% python3 -q
>>> import numpy as np
>>> import numpy.linalg as la
>>> np.set_printoptions(suppress=True, linewidth=120)
>>> F = np.load("a.npy")
>>> F
array([[  0,  -4,  -4,   0,   8,   8],
       [ -4,  -5,   4,   8,  10,  -8],
       [ -4,   5,   3,   8, -10,  -6],
       [  0,  -8,  -8,   0,   0,   0],
       [ -8, -10,   8,   0,   0,   0],
       [ -8,  10,   6,   0,   0,   0]])
>>> x0 = np.array([4, 4, 3, 1, 3, 5])
>>> a = np.maximum(F @ x0, 0)
>>> F * (a > 1e-9)[:, None]
array([[ 0, -4, -4,  0,  8,  8],
       [ 0,  0,  0,  0,  0,  0],
       [ 0,  0,  0,  0,  0,  0],
       [ 0,  0,  0,  0,  0,  0],
       [ 0,  0,  0,  0,  0,  0],
       [-8, 10,  6,  0,  0,  0]])
>>> np.flatnonzero(a > 1e-9)
array([0, 5])
>>> np.maximum(F @ x0, 0) - np.maximum(-F @ x0, 0)
array([ 36, -26, -39, -56, -48,  26])
>>> rng = np.random.default_rng(6922)
>>> labels = rng.permutation(6)
>>> labels
array([3, 5, 2, 1, 4, 0])
>>> Y = F[labels][:, labels]
>>> np.trace(Y)
np.int64(-2)
>>> np.round(np.sort(np.abs(la.eigvals(Y))), 3)
array([ 5.407,  5.407, 15.448, 15.448, 16.856, 16.856])
>>> Y = F / la.norm(F, axis=1, keepdims=True)
>>> cov = Y @ Y.T
>>> cov[0].round(3)
array([ 1.   ,  0.094, -0.8  ,  0.447,  0.042, -0.358])
>>> np.argwhere(np.triu(np.abs(cov) > 0.95, 1))
array([], shape=(0, 2), dtype=int64)
>>> round(np.degrees(np.arccos(np.clip(cov[0, 5], -1, 1))), 3)
np.float64(110.963)
>>> np.round(la.norm(Y, axis=1), 3)
array([1., 1., 1., 1., 1., 1.])
